$ ipython --no-banner

In [1]: import numpy as np

In [2]: np.set_printoptions(precision=3, suppress=True, linewidth=160)

In [3]: J = np.load("dump.npy")

In [4]: print(J)
[[ 0.794  0.081 -0.266 -0.021  0.251  0.021 -0.149 -0.006]
 [ 0.081  0.968  0.105  0.008 -0.099 -0.008  0.059  0.003]
 [-0.266  0.105  0.655 -0.027  0.324  0.027 -0.192 -0.008]
 [-0.021  0.008 -0.027  0.998  0.026  0.002 -0.015 -0.001]
 [ 0.251 -0.099  0.324  0.026  0.695 -0.026  0.181  0.008]
 [ 0.021 -0.008  0.027  0.002 -0.026  0.998  0.015  0.001]
 [-0.149  0.059 -0.192 -0.015  0.181  0.015  0.893 -0.005]
 [-0.006  0.003 -0.008 -0.001  0.008  0.001 -0.005  1.   ]]

In [5]: evals, vecs = np.linalg.eigh(J)

In [6]: x = np.array([-2, -2, 4, 4, -1, -2, 3, 3])

In [7]: print(np.round(x @ J @ x / (x @ x), 3), np.round(evals[0], 3), np.round(evals[-1], 3))
0.788 -0.0 1.0

In [8]: print(vecs * np.maximum(evals, 0) @ vecs.T)
[[ 0.794  0.081 -0.266 -0.021  0.251  0.021 -0.149 -0.006]
 [ 0.081  0.968  0.105  0.008 -0.099 -0.008  0.059  0.003]
 [-0.266  0.105  0.655 -0.027  0.324  0.027 -0.192 -0.008]
 [-0.021  0.008 -0.027  0.998  0.026  0.002 -0.015 -0.001]
 [ 0.251 -0.099  0.324  0.026  0.695 -0.026  0.181  0.008]
 [ 0.021 -0.008  0.027  0.002 -0.026  0.998  0.015  0.001]
 [-0.149  0.059 -0.192 -0.015  0.181  0.015  0.893 -0.005]
 [-0.006  0.003 -0.008 -0.001  0.008  0.001 -0.005  1.   ]]

In [9]: left, sv, Vt = np.linalg.svd(J)

In [10]: vecs = Vt[:(sv > 1e-8).sum()]

In [11]: rng = np.random.default_rng(364)

In [12]: x = J[0] + -2 * J[7] + rng.integers(2) * np.eye(8)[7]

In [13]: print(x)
[ 0.807  0.076 -0.25  -0.02   0.235  0.02  -0.14  -1.006]

In [14]: print(np.diag(vecs.T @ vecs))
[0.794 0.968 0.655 0.998 0.695 0.998 0.893 1.   ]

In [15]: r0 = np.array([0, 2])

In [16]: print(np.round(np.correlate(J[1], J[3], "full"), 3) + 0)
[ 0.    -0.002 -0.015  0.003  0.106  0.968  0.079  0.008 -0.118 -0.006  0.058  0.003  0.001 -0.001  0.   ]

In [17]: print(np.convolve(J[1], r0))
[ 0.     0.162  1.936  0.21   0.017 -0.198 -0.017  0.117  0.005]

In [18]: x = np.array([-2, -2, 2, 2, -2, 2, -2, -3])

In [19]: print(np.round(np.eye(8) - J, 3) + 0)
[[ 0.206 -0.081  0.266  0.021 -0.251 -0.021  0.149  0.006]
 [-0.081  0.032 -0.105 -0.008  0.099  0.008 -0.059 -0.003]
 [ 0.266 -0.105  0.345  0.027 -0.324 -0.027  0.192  0.008]
 [ 0.021 -0.008  0.027  0.002 -0.026 -0.002  0.015  0.001]
 [-0.251  0.099 -0.324 -0.026  0.305  0.026 -0.181 -0.008]
 [-0.021  0.008 -0.027 -0.002  0.026  0.002 -0.015 -0.001]
 [ 0.149 -0.059  0.192  0.015 -0.181 -0.015  0.107  0.005]
 [ 0.006 -0.003  0.008  0.001 -0.008 -0.001  0.005  0.   ]]

In [20]: print(J @ J @ x)
[-2.468 -1.816  1.395  1.952 -1.43   2.048 -2.338 -3.015]

In [21]: print(np.linalg.eigvalsh(2 * J - np.eye(8)))
[-1.  1.  1.  1.  1.  1.  1.  1.]

In [22]: print(J @ x)
[-2.468 -1.816  1.395  1.952 -1.43   2.048 -2.338 -3.015]

In [23]: A = np.load("out18.npy")

In [24]: print(A)
[[-3 -3 -4  4  5 -1 -1 -4  0  2  1]
 [-3 -3 -3 -4  4  5 -1 -1 -4  0  2]
 [-4 -3 -3 -3 -4  4  5 -1 -1 -4  0]
 [ 4 -4 -3 -3 -3 -4  4  5 -1 -1 -4]
 [ 5  4 -4 -3 -3 -3 -4  4  5 -1 -1]
 [-1  5  4 -4 -3 -3 -3 -4  4  5 -1]
 [-1 -1  5  4 -4 -3 -3 -3 -4  4  5]
 [-4 -1 -1  5  4 -4 -3 -3 -3 -4  4]
 [ 0 -4 -1 -1  5  4 -4 -3 -3 -3 -4]
 [ 2  0 -4 -1 -1  5  4 -4 -3 -3 -3]
 [ 1  2  0 -4 -1 -1  5  4 -4 -3 -3]]

In [25]: # symmetric

In [26]: def softmax(z):
    ...:     e = np.exp(z - z.max(axis=-1, keepdims=True))
    ...:     return e / e.sum(axis=-1, keepdims=True)
    ...: 

In [27]: print(np.round(softmax(A[8] + -2), 3) + 0)
[0.005 0.    0.002 0.002 0.724 0.266 0.    0.    0.    0.    0.   ]

In [28]: print(softmax(A).sum(axis=1))
[1. 1. 1. 1. 1. 1. 1. 1. 1. 1. 1.]

In [29]: scores = A @ A.T / np.sqrt(11)

In [30]: print(np.round(softmax(scores + np.triu(np.full(scores.shape, -np.inf), 1)), 3) + 0)
[[1.    0.    0.    0.    0.    0.    0.    0.    0.    0.    0.   ]
 [0.    1.    0.    0.    0.    0.    0.    0.    0.    0.    0.   ]
 [0.    0.    1.    0.    0.    0.    0.    0.    0.    0.    0.   ]
 [0.    0.    0.    1.    0.    0.    0.    0.    0.    0.    0.   ]
 [0.    0.    0.    0.    1.    0.    0.    0.    0.    0.    0.   ]
 [0.    0.    0.    0.    0.    1.    0.    0.    0.    0.    0.   ]
 [0.    0.    0.    0.    0.    0.    1.    0.    0.    0.    0.   ]
 [0.    0.    0.    0.    0.    0.    0.    1.    0.    0.    0.   ]
 [0.    0.    0.    0.    0.    0.    0.    0.    1.    0.    0.   ]
 [0.    0.    0.    0.    0.    0.    0.    0.    0.    1.    0.   ]
 [0.    0.    0.    0.001 0.    0.    0.    0.    0.    0.    0.999]]

In [31]: print(softmax(scores).round(6).argmax(axis=1))
[ 0  1  2  3  4  5  6  7  8  9 10]

In [32]: evals, vecs = np.linalg.eigh(A)

In [33]: x = np.array([2, 0, 2, 0, 2, 3, 0, 0, 0, 3, 1])

In [34]: print(np.round(x @ A @ x / (x @ x), 3), round(float(evals[0]), 3), np.round(evals[-1], 3))
-2.806 -19.874 12.014

In [35]: print(np.linalg.eigvalsh(A[1:, 1:]))
[-19.53  -17.137  -7.906  -6.96   -6.723  -3.772   3.068   6.065  11.094  11.801]

In [36]: print((A + A.T) / 2)
[[-3. -3. -4.  4.  5. -1. -1. -4.  0.  2.  1.]
 [-3. -3. -3. -4.  4.  5. -1. -1. -4.  0.  2.]
 [-4. -3. -3. -3. -4.  4.  5. -1. -1. -4.  0.]
 [ 4. -4. -3. -3. -3. -4.  4.  5. -1. -1. -4.]
 [ 5.  4. -4. -3. -3. -3. -4.  4.  5. -1. -1.]
 [-1.  5.  4. -4. -3. -3. -3. -4.  4.  5. -1.]
 [-1. -1.  5.  4. -4. -3. -3. -3. -4.  4.  5.]
 [-4. -1. -1.  5.  4. -4. -3. -3. -3. -4.  4.]
 [ 0. -4. -1. -1.  5.  4. -4. -3. -3. -3. -4.]
 [ 2.  0. -4. -1. -1.  5.  4. -4. -3. -3. -3.]
 [ 1.  2.  0. -4. -1. -1.  5.  4. -4. -3. -3.]]

In [37]: print(round(float(np.abs(np.linalg.eigvals(A)).max()), 3))
19.874

In [38]: assert A == A.T
---------------------------------------------------------------------------
ValueError                                Traceback (most recent call last)
Cell In[38], line 1
----> 1 assert A == A.T

ValueError: The truth value of an array with more than one element is ambiguous. Use a.any() or a.all()

In [39]: X = np.load("case6.npy")

In [40]: print(X)
[[-1  8  7  3  2  4  4 -5 -7]
 [ 0 -8  1 -2  4 -1  1 -9 -7]
 [ 0  0  8 -4  3  1  0 -9 -3]
 [ 0  0  0 -3 -2 -3  2 -2  7]
 [ 0  0  0  0 -8 -8  1 -9 -7]
 [ 0  0  0  0  0 -1  0  3 -5]
 [ 0  0  0  0  0  0 -2  7  4]
 [ 0  0  0  0  0  0  0 -4 -5]
 [ 0  0  0  0  0  0  0  0  1]]

In [41]: r0 = np.array([-4, -9, 2, 0, 1, 9, 6, 5, 8])

In [42]: out = X + np.outer(r0, np.eye(9)[2])

In [43]: print(out)
[[-1.  8.  3.  3.  2.  4.  4. -5. -7.]
 [ 0. -8. -8. -2.  4. -1.  1. -9. -7.]
 [ 0.  0. 10. -4.  3.  1.  0. -9. -3.]
 [ 0.  0.  0. -3. -2. -3.  2. -2.  7.]
 [ 0.  0.  1.  0. -8. -8.  1. -9. -7.]
 [ 0.  0.  9.  0.  0. -1.  0.  3. -5.]
 [ 0.  0.  6.  0.  0.  0. -2.  7.  4.]
 [ 0.  0.  5.  0.  0.  0.  0. -4. -5.]
 [ 0.  0.  8.  0.  0.  0.  0.  0.  1.]]

In [44]: print(np.linalg.matrix_rank(out - X))
1

In [45]: print(round(np.linalg.det(out) / np.linalg.det(X), 3), round(float(1 + np.linalg.solve(X, r0)[2]), 3))
-12.593 -12.593
